>>> import numpy as np
>>> import numpy.linalg as la
>>> np.set_printoptions(precision=2, suppress=True, linewidth=120, sign=" ")
>>> def rnd(a):
...     return np.round(a, 2) + 0
... 
>>> A = np.array([[2, 0, 0, 0, 0, 0],
...     [2, 0, 0, 0, 0, 0],
...     [1, 1, 0, 0, 0, 0],
...     [0, 0, 2, 0, 0, 0],
...     [0, 0, 2, 0, 0, 0],
...     [0, 0, 1, 1, 0, 0],
...     [0, 0, 0, 0, 2, 0],
...     [0, 0, 0, 0, 2, 0],
...     [0, 0, 0, 0, 1, 1]])
>>> x0 = np.array([2, 4, 3, 0, 3, 0])
>>> rhs = A @ x0
>>> print(rnd(la.solve(A.T @ A, A.T @ rhs)))
[ 2.  4.  3.  0.  3.  0.]
>>> print(rhs)
[ 4  4  6  6  6  3  6  6  3]
>>> rng = np.random.default_rng(45420)
>>> rhs = rhs + 0.3 * rng.normal(size=9)
>>> print(rnd(rhs))
[ 3.77  4.    6.04  5.63  6.07  2.71  6.21  6.23  3.13]
>>> coef, *_ = la.lstsq(A, rhs)
>>> print(coef.round())
[ 2.  4.  3. -0.  3.  0.]
>>> print(rnd(la.norm(rhs - A @ coef)))
0.35
>>> print(rnd(A.T @ (rhs - A @ coef)))
[ 0.  0.  0.  0.  0.  0.]
>>> print(rnd(coef))
[ 1.94  4.09  2.92 -0.21  3.11  0.02]
>>> labels = rng.permutation(6)
>>> other = A[:, labels] * rng.choice([-1, 1], 6)
>>> print(other)
[[ 0  2  0  0  0  0]
 [ 0  2  0  0  0  0]
 [ 0  1 -1  0  0  0]
 [ 0  0  0  0  0  2]
 [ 0  0  0  0  0  2]
 [ 0  0  0  0  1  1]
 [ 0  0  0  2  0  0]
 [ 0  0  0  2  0  0]
 [-1  0  0  1  0  0]]
>>> Uu, _, vt = la.svd(A.T @ other)
>>> print(rnd(la.lstsq(A, other)[0]))
[[ 0.  1.  0.  0.  0.  0.]
 [ 0.  0. -1.  0.  0.  0.]
 [ 0.  0.  0.  0.  0.  1.]
 [ 0.  0.  0.  0.  1.  0.]
 [ 0.  0.  0.  1.  0.  0.]
 [-1.  0.  0.  0.  0.  0.]]
>>> print(rnd(Uu @ vt))
[[ 0.  1.  0.  0.  0.  0.]
 [ 0.  0. -1.  0.  0.  0.]
 [ 0.  0.  0.  0.  0.  1.]
 [ 0.  0.  0.  0.  1.  0.]
 [ 0.  0.  0.  1.  0.  0.]
 [-1.  0.  0.  0.  0.  0.]]
>>> P = A @ la.solve(A.T @ A, A.T)
>>> print(P)
[[ 0.5  0.5  0.   0.   0.   0.   0.   0.   0. ]
 [ 0.5  0.5  0.   0.   0.   0.   0.   0.   0. ]
 [ 0.   0.   1.   0.   0.   0.   0.   0.   0. ]
 [ 0.   0.   0.   0.5  0.5  0.   0.   0.   0. ]
 [ 0.   0.   0.   0.5  0.5  0.   0.   0.   0. ]
 [ 0.   0.   0.   0.   0.   1.   0.   0.   0. ]
 [ 0.   0.   0.   0.   0.   0.   0.5  0.5  0. ]
 [ 0.   0.   0.   0.   0.   0.   0.5  0.5  0. ]
 [ 0.   0.   0.   0.   0.   0.   0.   0.   1. ]]
>>> print(np.allclose(P @ P, P))
True
>>> print(rnd(la.eigvalsh(P)))
[ 0.  0.  0.  1.  1.  1.  1.  1.  1.]
>>> print(la.matrix_rank(np.eye(9) - P))
3
>>> print(P @ A[:, 2])
[ 0.  0.  0.  2.  2.  1.  0.  0.  0.]
>>> Uu, sig, vt = la.svd(P, full_matrices=False)
>>> print(rnd(Uu.T @ P @ vt.T))
[[ 1.  0.  0.  0.  0.  0.  0.  0.  0.]
 [ 0.  1.  0.  0.  0.  0.  0.  0.  0.]
 [ 0.  0.  1.  0.  0.  0.  0.  0.  0.]
 [ 0.  0.  0.  1.  0.  0.  0.  0.  0.]
 [ 0.  0.  0.  0.  1.  0.  0.  0.  0.]
 [ 0.  0.  0.  0.  0.  1.  0.  0.  0.]
 [ 0.  0.  0.  0.  0.  0.  0.  0.  0.]
 [ 0.  0.  0.  0.  0.  0.  0.  0.  0.]
 [ 0.  0.  0.  0.  0.  0.  0.  0.  0.]]
>>> print(rnd(sig))
[ 1.  1.  1.  1.  1.  1.  0.  0.  0.]
>>> M = np.load("arr.npy")
>>> print(M)
[[ 3.5  -7.21 -2.2 ]
 [ 1.07 -0.38 -1.22]
 [-1.62  4.25  0.69]
 [ 2.37 -1.84 -1.46]]
>>> x0 = np.array([0, 1, -2])
>>> h1 = np.maximum(M @ x0, 0)
>>> print(rnd(h1))
[ 0.    2.06  2.87  1.08]
>>> print(rnd(np.tanh(M @ x0)))
[-0.99  0.97  0.99  0.79]
>>> print(M * (h1 > 1e-9)[:, None])
[[ 0.   -0.   -0.  ]
 [ 1.07 -0.38 -1.22]
 [-1.62  4.25  0.69]
 [ 2.37 -1.84 -1.46]]
>>> P = M @ la.solve(M.T @ M, M.T)
>>> print(rnd(la.eigvalsh(P)))
[ 0.  1.  1.  1.]
>>> print(np.allclose(P @ P, P))
True
>>> print(rnd(P @ M[:, 2]))
[-2.2  -1.22  0.69 -1.46]
>>> print(rnd(P))
[[ 0.79  0.21 -0.35 -0.02]
 [ 0.21  0.79  0.35  0.02]
 [-0.35  0.35  0.42 -0.03]
 [-0.02  0.02 -0.03  1.  ]]
>>> X = np.array([[0, 4, 6], [0, 2, 3], [0, -14, -21], [0, 16, 24]])
>>> Uu, sig, vt = la.svd(X)
>>> V = vt[:(sig > 1e-8).sum()]
>>> x0 = X[0] + 5 * X[1] + rng.integers(2) * np.eye(3)[2]
>>> print(x0)
[  0.  14.  22.]
>>> print(la.matrix_rank(np.vstack([X, x0])))
2
>>> print(rnd(V.T @ V))
[[ 0.    0.    0.  ]
 [ 0.    0.31  0.46]
 [ 0.    0.46  0.69]]
>>> rank = la.matrix_rank(X)
>>> print(rank)
1
>>> N = la.svd(X)[2][rank:].T
>>> print(N.shape)
(3, 2)
>>> print(np.argsort(-la.norm(X, axis=0).round(6), kind="stable")[:3])
[ 2  1  0]
>>> print(la.cond(X) > 100)
True
>>> data = np.loadtxt("dump.csv", delimiter=",")
>>> print(rnd(data))
[[ 0.78 -0.33  0.26]
 [-0.33  0.52  0.38]
 [ 0.26  0.38  0.7 ]]
>>> print((data - data.T) / 2)
[[ 0.  0.  0.]
 [ 0.  0.  0.]
 [ 0.  0.  0.]]
>>> print(rnd(np.sort(np.abs(la.eigvals(data)))))
[ 0.  1.  1.]
>>> print(np.allclose(data @ data.T, data.T @ data))
True
>>> la.determinant(data)
Traceback (most recent call last):
  File "<python-input-62>", line 1, in <module>
    la.determinant(data)
    ^^^^^^^^^^^^^^
AttributeError: module 'numpy.linalg' has no attribute 'determinant'
>>> Uu, sig, vt = la.svd(data)
>>> print(rnd(sig))
[ 1.  1.  0.]
>>> print(np.argmax(sig[:-1] / (sig[1:] + 1e-6)) + 1)
2
>>> other = Uu[:, :2] @ np.diag(sig[:2]) @ vt[:2]
>>> print(rnd(la.norm(data - other) / la.norm(data)))
0.0
>>> print(la.matrix_rank(other))
2
>>> print(rnd(other))
[[ 0.78 -0.33  0.26]
 [-0.33  0.52  0.38]
 [ 0.26  0.38  0.7 ]]
>>> W0 = np.loadtxt("layer9.csv", delimiter=",")
>>> print(rnd(W0))
[[ 0.33  0.67 -0.67]
 [ 0.67  0.33  0.67]
 [-0.67  0.67  0.33]]
>>> w, V = la.eigh(W0)
>>> print(rnd(la.svd(W0, compute_uv=False)))
[ 1.  1.  1.]
>>> print(w.sum(), np.trace(W0))
1.0 1.0
>>> print(rnd(la.eigvalsh(W0 @ W0)))
[ 1.  1.  1.]
>>> print(np.unique(w.round(6) + 0, return_counts=True)[1])
[ 1  2]
>>> w, V = la.eigh(W0)
>>> x0 = np.array([1, 1, -1])
>>> print(rnd(x0 @ W0 @ x0))
2.33
>>> print(rnd(V * np.abs(w) @ V.T))
[[ 1.  0.  0.]
 [ 0.  1.  0.]
 [ 0.  0.  1.]]
>>> print(rnd(V * np.maximum(w, 0) @ V.T))
[[ 0.67  0.33 -0.33]
 [ 0.33  0.67  0.33]
 [-0.33  0.33  0.67]]
>>> print(rnd(x0 @ W0 @ x0 / (x0 @ x0)), rnd(w[0]), w[-1])
0.78 -1.0 1.0
>>> feats = np.arange(16).reshape(4, 4) + -1
>>> print(feats)
[[-1  0  1  2]
 [ 3  4  5  6]
 [ 7  8  9 10]
 [11 12 13 14]]
>>> P = np.triu(np.array([[0, 1, 0], [0, 2, 0], [0, 0, 2]]), 1) + np.eye(3)
>>> other = P @ W0 @ la.inv(P)
>>> print(np.trace(other), np.trace(W0))
1.0 1.0
>>> rank = la.matrix_rank(feats)
>>> print(rank)
2
>>> N = la.svd(feats)[2][rank:].T
>>> print(np.allclose(feats @ N, 0))
True
>>> print([int(la.matrix_rank(feats[:, :j + 1])) for j in range(4)])
[1, 2, 2, 2]
>>> print(rnd(feats @ N))
[[ 0.  0.]
 [ 0.  0.]
 [ 0.  0.]
 [ 0.  0.]]
>>> print(la.matrix_rank(feats.T @ feats), la.matrix_rank(feats @ feats.T))
2 2
>>> print(N.shape)
(4, 2)
>>> print([int(la.matrix_rank(np.delete(feats, i, axis=0))) for i in range(4)])
[2, 2, 2, 2]
>>> x0 = np.array([-2, 0, 3, 0])
>>> h1 = np.maximum(feats @ x0, 0)
>>> print(feats.T @ h1)
[ 300  344  388  432]
>>> print(np.flatnonzero(h1 > 1e-9))
[ 0  1  2  3]
>>> print(h1)
[  5   9  13  17]
>>> print(np.maximum(feats @ (3 * x0), 0))
[ 15  27  39  51]
>>> print(np.maximum(feats @ x0, 0) - np.maximum(-feats @ x0, 0))
[  5   9  13  17]
>>> mat = np.loadtxt("run10.csv", delimiter=",")
>>> print(rnd(mat))
[[-5.   -3.98 -6.96]
 [-5.   -2.32 -3.64]
 [-5.   -1.71 -2.42]
 [-5.   -3.17 -5.34]
 [-5.   -0.78 -0.56]
 [-5.   -2.17 -3.34]
 [-5.   -2.48 -3.97]
 [-5.   -2.44 -3.89]
 [-5.   -1.29 -1.59]
 [-5.   -1.36 -1.71]
 [-5.   -1.13 -1.26]
 [-5.   -2.1  -3.2 ]
 [-5.   -1.01 -1.02]
 [-5.   -0.86 -0.71]
 [-5.   -1.24 -1.49]]
>>> rank = la.matrix_rank(mat)
>>> print(rank)
2
>>> N = la.svd(mat)[2][rank:].T
>>> print([int(la.matrix_rank(mat[:i])) for i in range(1, len(mat) + 1)])
[1, 2, 2, 2, 2, 2, 2, 2, 2, 2, 2, 2, 2, 2, 2]
>>> print([int(la.matrix_rank(np.delete(mat, i, axis=0))) for i in range(15)])
[2, 2, 2, 2, 2, 2, 2, 2, 2, 2, 2, 2, 2, 2, 2]
>>> print(rnd(N @ N.T))
[[ 0.01 -0.08  0.04]
 [-0.08  0.79 -0.4 ]
 [ 0.04 -0.4   0.2 ]]
